% ipython --no-banner

In [1]: import numpy as np

In [2]: import numpy.linalg as la

In [3]: np.set_printoptions(precision=1, suppress=True, linewidth=200, sign=" ")

In [4]: W0 = np.load("arr.npy")

In [5]: W0
Out[5]: 
array([[ 1,  0,  0],
       [ 0,  5, -5],
       [ 0, -3,  1]])

In [6]: ang = np.radians(60)

In [7]: r_ = np.eye(3)

In [8]: r_[1, 1] = r_[0, 0] = np.cos(ang)

In [9]: r_[1, 0], r_[0, 1] = -np.sin(ang), np.sin(ang)

In [10]: r_
Out[10]: 
array([[ 0.5,  0.9,  0. ],
       [-0.9,  0.5,  0. ],
       [ 0. ,  0. ,  1. ]])

In [11]: Y = W0 @ r_.T

In [12]: np.abs(Y - W0).max(axis=0)
Out[12]: array([ 4.3,  2.5,  0. ])

In [13]: Y
Out[13]: 
array([[ 0.5, -0.9,  0. ],
       [ 4.3,  2.5, -5. ],
       [-2.6, -1.5,  1. ]])

In [14]: np.allclose(W0 @ W0.T, Y @ Y.T)
Out[14]: True

In [15]: np.round(Y.mean(axis=0), 1) + 0
Out[15]: array([ 0.7,  0. , -1.3])

In [16]: Y - Y[0]
Out[16]: 
array([[ 0. ,  0. ,  0. ],
       [ 3.8,  3.4, -5. ],
       [-3.1, -0.6,  1. ]])

In [17]: np.unravel_index(np.abs(Y).argmax(), Y.shape)
Out[17]: (np.int64(1), np.int64(2))

In [18]: w1 = np.array([[0, 2, 1], [0, 2, 2], [2, 2, 1]])

In [19]: beta = np.array([3, -2, 0])

In [20]: act = np.maximum(W0 @ w1 + beta, 0)

In [21]: act
Out[21]: 
array([[ 3,  0,  1],
       [ 0,  0,  5],
       [ 5,  0,  0]])

In [22]: basis = np.array([[3, -8], [6, -3], [-3, -4]])

In [23]: act @ basis
Out[23]: 
array([[  6, -28],
       [-15, -20],
       [ 15, -40]])

In [24]: w1 @ basis
Out[24]: 
array([[  9, -10],
       [  6, -14],
       [ 15, -26]])

In [25]: hat = np.triu(np.array([[3, -2, -2], [3, 3, 0], [2, -3, 1]]), 1) + np.eye(3)

In [26]: Y = hat @ W0 @ la.inv(hat)

In [27]: np.trace(Y), np.trace(W0)
Out[27]: (np.float64(7.0), np.int64(7))

In [28]: np.poly(Y)
Out[28]: array([ 1., -7., -4., 10.])

In [29]: f = np.array([1, 0, 1])

In [30]: Y = W0 + np.outer(f, np.eye(3)[0])

In [31]: la.matrix_rank(la.inv(Y) - la.inv(W0), tol=1e-8)
Out[31]: np.int64(1)

In [32]: la.matrix_rank(Y - W0)
Out[32]: np.int64(1)

In [33]: F = np.load("data.npy")

In [34]: F
Out[34]: 
array([[ 2. ,  3. ,  0.9],
       [ 2. ,  2.9,  1. ],
       [ 2. ,  3.2,  1.2],
       [ 1.9,  3.2,  1. ],
       [ 2. ,  3. ,  0.9],
       [ 2.1,  3. ,  1. ],
       [ 1.9,  3. ,  1.1],
       [ 1. ,  2.2,  0. ],
       [ 1. ,  2. ,  0.2],
       [ 0.9,  1.9,  0. ],
       [ 0.8,  1.9,  0.1],
       [ 0.8,  2.1,  0. ],
       [ 1.1,  2. , -0.2],
       [ 1.1,  1.9,  0.1],
       [ 1. ,  2. ,  3.3],
       [ 0.9,  2.2,  3. ],
       [ 1.1,  2.1,  2.9],
       [ 1.1,  1.8,  3.1],
       [ 1.2,  2. ,  3. ],
       [ 0.9,  2.1,  3.2],
       [ 1.1,  2. ,  2.9]])

In [35]: cen = (F - F.mean(axis=0)) / F.std(axis=0)

In [36]: cen.std(axis=0)
Out[36]: array([ 1.,  1.,  1.])

In [37]: beta = la.lstsq(np.delete(cen, 0, axis=1), cen[:, 0])[0]

In [38]: np.abs(beta).argmax()
Out[38]: np.int64(0)

In [39]: np.flatnonzero(la.matrix_power((W0 != 0) + (W0.T != 0) + np.eye(3), 3)[0])
Out[39]: array([ 0])

In [40]: np.round(la.det(W0), 1)
Out[40]: np.float64(-10.0)

In [41]: np.sort(la.eigvals(W0).real)
Out[41]: array([-1.4,  1. ,  7.4])

In [42]: W0 @ W0
Out[42]: 
array([[  1,   0,   0],
       [  0,  40, -30],
       [  0, -18,  16]])

In [43]: (W0 != 0).astype(int)
Out[43]: 
array([[ 1,  0,  0],
       [ 0,  1,  1],
       [ 0,  1,  1]])

In [44]: (la.matrix_power((W0 != 0) + (W0.T != 0) + np.eye(3), 3) > 0).astype(int)
Out[44]: 
array([[ 1,  0,  0],
       [ 0,  1,  1],
       [ 0,  1,  1]])

In [45]: z = F[:, 2] > np.median(F[:, 2])

In [46]: f = F[z].mean(axis=0) - F[~z].mean(axis=0)

In [47]: f
Out[47]: array([-0.1, -0.2,  2.2])

In [48]: np.argsort(-np.abs(f).round(6), kind="stable")
Out[48]: array([ 2,  1,  0])

In [49]: basis = F[[18, 13]].astype(float)

In [50]: for _ in range(4):
    ...:     z = la.norm(F[:, None] - basis, axis=-1).argmin(axis=1)
    ...:     basis = np.array([F[z == j].mean(axis=0) for j in range(2)])
    ...: 

In [51]: z
Out[51]: array([ 1,  1,  1,  1,  1,  1,  1,  1,  1,  1,  1,  1,  1,  1,  0,  0,  0,  0,  0,  0,  0])

In [52]: np.bincount(z)
Out[52]: array([  7,  14])

In [53]: basis
Out[53]: 
array([[ 1. ,  2. ,  3.1],
       [ 1.5,  2.5,  0.5]])

In [54]: w1 = np.array([[-1, 3, 1, 3, 2], [1, 1, 3, -2, 1], [0, 2, 1, -1, 2]])

In [55]: beta = np.array([3, 3, 0, 2, 1])

In [56]: act = np.maximum(F @ w1 + beta, 0)

In [57]: (act > 0).astype(int)
Out[57]: 
array([[ 1,  1,  1,  1,  1],
       [ 1,  1,  1,  1,  1],
       [ 1,  1,  1,  1,  1],
       [ 1,  1,  1,  1,  1],
       [ 1,  1,  1,  1,  1],
       [ 1,  1,  1,  1,  1],
       [ 1,  1,  1,  1,  1],
       [ 1,  1,  1,  1,  1],
       [ 1,  1,  1,  1,  1],
       [ 1,  1,  1,  1,  1],
       [ 1,  1,  1,  1,  1],
       [ 1,  1,  1,  1,  1],
       [ 1,  1,  1,  1,  1],
       [ 1,  1,  1,  1,  1],
       [ 1,  1,  1,  0,  1],
       [ 1,  1,  1,  0,  1],
       [ 1,  1,  1,  0,  1],
       [ 1,  1,  1,  0,  1],
       [ 1,  1,  1,  0,  1],
       [ 1,  1,  1,  0,  1],
       [ 1,  1,  1,  0,  1]])

In [58]: (act > 0).mean(axis=0)
Out[58]: array([ 1. ,  1. ,  1. ,  0.7,  1. ])

In [59]: basis = np.array([[-3, -2, 2], [0, -2, 0], [-1, 0, -2], [-2, -1, 1], [3, 3, 0]])

In [60]: (act @ basis).round(6).argmax(axis=1)
Out[60]: array([ 0,  0,  0,  0,  0,  0,  0,  0,  0,  2,  2,  2,  2,  2,  0,  0,  0,  0,  0,  0,  0])

In [61]: w1 @ basis
Out[61]: 
array([[ 2, -1, -1],
       [ 1,  1, -6],
       [ 7,  3, -3]])

In [62]: Q, _ = la.qr(np.array([[0.8, -1.2, 0.4, 1.7],
    ...:     [1.8, -1.5, -1.2, -1.0],
    ...:     [0.5, 0.8, -0.4, 0.5],
    ...:     [0.5, -1.0, -0.7, 0.6]]))

In [63]: ev = np.array([0, 3, 0, 1])

In [64]: data = Q @ np.diag(ev) @ Q.T

In [65]: data
Out[65]: 
array([[ 0.5, -0.2, -0.8,  0.6],
       [-0.2,  0.2, -0.1, -0.4],
       [-0.8, -0.1,  2.4, -0.7],
       [ 0.6, -0.4, -0.7,  0.9]])

In [66]: la.matrix_power(data, 3)
Out[66]: 
array([[ 3.5, -0.4, -8. ,  4. ],
       [-0.4,  0.2,  0.5, -0.6],
       [-8. ,  0.5, 19.6, -8.7],
       [ 4. , -0.6, -8.7,  4.7]])

In [67]: (data - data.T) / 2
Out[67]: 
array([[ 0.,  0.,  0.,  0.],
       [ 0.,  0.,  0.,  0.],
       [ 0.,  0.,  0.,  0.],
       [ 0.,  0.,  0.,  0.]])

In [68]: np.allclose(data @ data.T, data.T @ data)
Out[68]: True

In [69]: np.allclose(data, data.T)
Out[69]: True

In [70]: (data + data.T) / 2
Out[70]: 
array([[ 0.5, -0.2, -0.8,  0.6],
       [-0.2,  0.2, -0.1, -0.4],
       [-0.8, -0.1,  2.4, -0.7],
       [ 0.6, -0.4, -0.7,  0.9]])

In [71]: np.round(data @ data, 1) + 0
Out[71]: 
array([[ 1.2, -0.2, -2.6,  1.5],
       [-0.2,  0.2,  0. , -0.4],
       [-2.6,  0. ,  6.7, -2.7],
       [ 1.5, -0.4, -2.7,  1.9]])

In [72]: np.round(la.det(data), 1)
Out[72]: np.float64(0.0)

In [73]: np.round(np.sort(np.abs(la.eigvals(data))), 1) + 0
Out[73]: array([ 0.,  0.,  1.,  3.])

In [74]: rank = la.matrix_rank(data)

In [75]: rank
Out[75]: np.int64(2)

In [76]: N = la.svd(data)[2][rank:].T

In [77]: np.round(data @ N, 1) + 0
Out[77]: 
array([[ 0.,  0.],
       [ 0.,  0.],
       [ 0.,  0.],
       [ 0.,  0.]])

In [78]: la.matrix_rank(data.T @ data), la.matrix_rank(data @ data.T)
Out[78]: (np.int64(2), np.int64(2))

In [79]: [int(la.matrix_rank(np.delete(data, i, axis=0))) for i in range(4)]
Out[79]: [2, 2, 2, 2]

In [80]: [int(la.matrix_rank(data[:i])) for i in range(1, len(data) + 1)]
Out[80]: [1, 2, 2, 2]

In [81]: Uu, s, Vt = la.svd(data)

In [82]: evecs = Vt[:(s > 1e-8).sum()]

In [83]: rng = np.random.default_rng(98079)

In [84]: vec = data[0] + -3 * data[2] + rng.integers(2) * np.eye(4)[0]

In [85]: vec
Out[85]: array([ 3.7,  0.2, -7.9,  2.7])

In [86]: np.diag(evecs.T @ evecs)
Out[86]: array([ 0.2,  0.2,  0.9,  0.6])

In [87]: A = np.load("w.npy")

In [88]: A
Out[88]: 
array([[ 2,  3,  2,  0],
       [ 0,  5,  4,  3],
       [ 0,  0,  3,  4],
       [ 0,  0,  0,  2]])

In [89]: vec = np.array([0, 0, 3, 2])

In [90]: y = A @ vec

In [91]: beta, lr = np.zeros(4), 1 / la.norm(A, 2) ** 2

In [92]: for i in range(5):
    ...:     beta -= lr * A.T @ (A @ beta - y)
    ...:     if i % 1 == 0: print(i, round(la.norm(A @ beta - y), 1))
    ...: 
0 5.4
1 4.3
2 3.5
3 2.8
4 2.4

In [93]: round(float(la.cond(A)), 1)
Out[93]: 8.5

In [94]: f, r1 = A[2], A[1]

In [95]: f @ f
Out[95]: np.int64(25)

In [96]: f @ r1
Out[96]: np.int64(24)

In [97]: pr = (f @ r1) / (f @ f) * f

In [98]: la.matrix_rank(np.outer(f, r1))
Out[98]: np.int64(1)

In [99]: pr
Out[99]: array([ 0. ,  0. ,  2.9,  3.8])

In [100]: np.outer(f, r1)
Out[100]: 
array([[  0,   0,   0,   0],
       [  0,   0,   0,   0],
       [  0,  15,  12,   9],
       [  0,  20,  16,  12]])

In [101]: Q, evecs = la.qr(A[:, :2])[0], la.qr(A[:, 2:])[0]

In [102]: s = la.svd(Q.T @ evecs, compute_uv=False)

In [103]: (s > 0.9).sum()
Out[103]: np.int64(1)

In [104]: s
Out[104]: array([ 0.9,  0.4])

In [105]: hat = np.triu(np.array([[3, 0, 0, 0], [1, 3, 3, 2], [3, 0, 3, 3], [3, 1, 0, 1]]), 1) + np.eye(4)

In [106]: Y = hat @ data @ la.inv(hat)

In [107]: round(float(la.det(Y)), 1)
Out[107]: 0.0

In [108]: hat @ data - data @ hat
Out[108]: 
array([[ 0. ,  0. ,  0.5,  2.6],
       [-1. , -1.1,  5.1, -0.2],
       [ 1.9, -1.1, -1.6, -4. ],
       [ 0. ,  0. ,  1.1,  2.7]])

In [109]: round(float(np.trace(Y)), 1), round(np.trace(data), 1)
Out[109]: (4.0, np.float64(4.0))

In [110]: Y
Out[110]: 
array([[  0.5,  -0.2,  -0.2,   1.7],
       [ -1.2,  -0.9,   8.3, -23.7],
       [  1.1,  -1.2,   3.9,  -7.2],
       [  0.6,  -0.4,   0.4,   0.5]])

In [111]: mat = np.load("x.npy")

In [112]: mat
Out[112]: 
array([[ 10, -10, -10],
       [-10,  10,  10],
       [-16,  16,  16]])

In [113]: np.allclose(mat[:-1].T @ la.lstsq(mat[:-1].T, mat[-1])[0], mat[-1])
Out[113]: True

In [114]: la.lstsq(mat[:-1].T, mat[-1])[2]
Out[114]: np.int32(1)

In [115]: round(np.trace(la.pinv(mat) @ mat), 1)
Out[115]: np.float64(1.0)
